$ python3 -q
>>> import numpy as np
>>> import numpy.linalg as la
>>> np.set_printoptions(suppress=True, linewidth=100)
>>> tidy = lambda a: np.round(a, 2) + 0
>>> data = np.load("x.npy")
>>> data
array([[ 4, -1,  0,  0],
       [ 4,  5,  0,  0],
       [ 0,  0,  4, -1],
       [ 0,  0,  4,  5]])
>>> x0 = np.array([0, 3, 0, 0])
>>> rhs = data @ x0
>>> b, lr = np.zeros(4), 1 / la.norm(data, 2) ** 2
>>> for i in range(4):
...     b -= lr * data.T @ (data @ b - rhs)
...     if i % 1 == 0: print(i, round(la.norm(data @ b - rhs), 2))
... 
0 5.92
1 4.26
2 3.06
3 2.2
>>> tidy(la.cond(data))
np.float64(1.89)
>>> rng = np.random.default_rng(993297)
>>> M2 = data + rng.integers(-2, 3, (4, 2)) @ rng.integers(-2, 3, (2, 4))
>>> M2
array([[ 2, -6, -2, -6],
       [ 5,  7,  2,  2],
       [-2, -3, -2, -3],
       [-1, -3,  4,  1]])
>>> M2 - data
array([[-2, -5, -2, -6],
       [ 1,  2,  2,  2],
       [-2, -3, -6, -2],
       [-1, -3,  0, -4]])
>>> f = np.array([-8, -9, -7])
>>> np.correlate(data[1], data[2], "full")
array([-4, 11, 20,  0,  0,  0,  0])
>>> np.cross(data[1, :3], data[2, :3])
array([ 20, -16,   0])
>>> np.polyval(f, data[1])
array([-171, -252,   -7,   -7])
>>> np.convolve(data[1], f)
array([-32, -76, -73, -35,   0,   0])
>>> np.array([np.convolve(row, f, "same") for row in data])
array([[-28, -19,   7,   0],
       [-76, -73, -35,   0],
       [  0, -32, -28, -19],
       [  0, -32, -76, -73]])
>>> t3 = np.stack([data, 2 * data, data[::-1]])
>>> tidy(la.det(t3))
array([ 576., 9216.,  576.])
>>> la.matrix_rank(t3.reshape(3, -1))
np.int64(2)
>>> (t3 @ data.T).shape
(3, 4, 4)
>>> def softmax(z):
...     e = np.exp(z - z.max(axis=-1, keepdims=True))
...     return e / e.sum(axis=-1, keepdims=True)
... 
>>> tidy(softmax(data).sum(axis=1))
array([1., 1., 1., 1.])
>>> tidy(softmax(data[0] + 5))
array([0.96, 0.01, 0.02, 0.02])
>>> tidy(softmax(data[0]))
array([0.96, 0.01, 0.02, 0.02])
>>> att = data @ data.T / np.sqrt(4)
>>> tidy(softmax(att + np.triu(np.full(att.shape, -np.inf), 1)))
array([[1., 0., 0., 0.],
       [0., 1., 0., 0.],
       [0., 0., 1., 0.],
       [0., 0., 0., 1.]])
>>> tidy(softmax(att)[0] @ data)
array([ 4.  , -0.72,  0.  ,  0.  ])
>>> X = np.array([[3, 2, 0, 0, 0, 0],
...     [9, 3, 0, 0, 0, 0],
...     [0, 4, 0, 0, 0, 0],
...     [0, 0, 3, 2, 0, 0],
...     [0, 0, 9, 3, 0, 0],
...     [0, 0, 0, 4, 0, 0],
...     [0, 0, 0, 0, 3, 2],
...     [0, 0, 0, 0, 9, 3],
...     [0, 0, 0, 0, 0, 4]])
>>> M2 = np.array([[-2, 2], [2, -1], [3, -2], [-1, 0], [0, 2], [3, 0]])
>>> np.einsum("ik,kj->ji", X, M2)
array([[ -2, -12,   8,   7,  24,  -4,   6,   9,  12],
       [  4,  15,  -4,  -6, -18,   0,   6,  18,   0]])
>>> np.einsum("ik,kj->ij", X, M2)
array([[ -2,   4],
       [-12,  15],
       [  8,  -4],
       [  7,  -6],
       [ 24, -18],
       [ -4,   0],
       [  6,   6],
       [  9,  18],
       [ 12,   0]])
>>> la.matrix_rank(np.vstack([X, M2.T]))
np.int64(6)
>>> X @ M2
array([[ -2,   4],
       [-12,  15],
       [  8,  -4],
       [  7,  -6],
       [ 24, -18],
       [ -4,   0],
       [  6,   6],
       [  9,  18],
       [ 12,   0]])
>>> m1 = np.array([[0, 0, 0, 0, 0, 0, 0],
...     [8, 4, -1, 1, -12, -4, -10],
...     [8, 1, 2, 4, -7, -1, -9],
...     [8, 12, -4, -2, -14, -8, -8],
...     [4, -2, 1, 2, -5, 0, -6]])
>>> # rows and columns are dependent
>>> U, sig, Vh = la.svd(m1)
>>> vecs = Vh[:(sig > 1e-8).sum()]
>>> x0 = m1[2] + 4 * m1[1] + rng.integers(2) * np.eye(7)[1]
>>> x0
array([ 40.,  17.,  -2.,   8., -55., -17., -49.])
>>> np.allclose(vecs.T @ vecs @ x0, x0)
True
>>> la.matrix_rank(np.vstack([m1, x0]))
np.int64(3)
>>> U, sig, Vh = la.svd(m1)
>>> tidy(sig)
array([32.44, 11.71,  2.6 ,  0.  ,  0.  ])
>>> M2 = U[:, :3] @ np.diag(sig[:3]) @ Vh[:3]
>>> tidy(la.norm(m1 - M2) / la.norm(m1))
np.float64(0.0)
>>> la.matrix_rank(m1, rtol=0.05)
np.int64(3)
>>> tidy(np.abs(m1 - M2).max())
np.float64(0.0)
>>> la.cond(m1) > 100
np.True_
>>> np.argsort(-la.norm(m1, axis=0).round(6), kind="stable")[:3]
array([4, 6, 0])
>>> [round(float(x), 2) for x in la.svd(m1, compute_uv=False)[:3]]
[32.44, 11.71, 2.6]
>>> la.matrix_rank(m1, rtol=0.1)
np.int64(2)
>>> tidy(la.norm(m1, 2) / la.norm(m1))
np.float64(0.94)
>>> J = np.array([[1.0, 0.9, 0.81, 0.73],
...     [0.9, 1.0, 0.9, 0.81],
...     [0.81, 0.9, 1.0, 0.9],
...     [0.73, 0.81, 0.9, 1.0]])
>>> x0 = np.array([3, 5, 3, 3])
>>> la.norm(J @ x0) <= la.norm(J, 2) * la.norm(x0) + 1e-9
np.True_
>>> tidy(J @ (2 * x0))
array([24.24, 25.66, 25.26, 23.88])
>>> (J @ x0).argmax()
np.int64(1)
>>> tidy(J @ np.ones(4))
array([3.44, 3.61, 3.61, 3.44])
>>> tidy(J * x0)
array([[3.  , 4.5 , 2.43, 2.19],
       [2.7 , 5.  , 2.7 , 2.43],
       [2.43, 4.5 , 3.  , 2.7 ],
       [2.19, 4.05, 2.7 , 3.  ]])
>>> np.sign((J @ x0).round(6))
array([1., 1., 1., 1.])
>>> tidy(J @ x0)
array([12.12, 12.83, 12.63, 11.94])
>>> E = np.load("case17.npy")
>>> E
array([[-2,  1,  1, -2,  2,  2],
       [ 0,  0,  2,  2, -2,  1],
       [ 1,  1, -2,  0, -1, -1],
       [-2,  1, -3, -6,  6,  0]])
>>> # rank 3
>>> z = rng.permutation(4)
>>> z
array([1, 3, 2, 0])
>>> M2 = data[z][:, z]
>>> M2
array([[ 5,  0,  0,  4],
       [ 0,  5,  4,  0],
       [ 0, -1,  4,  0],
       [-1,  0,  0,  4]])
>>> np.diag(M2)
array([5, 5, 4, 4])
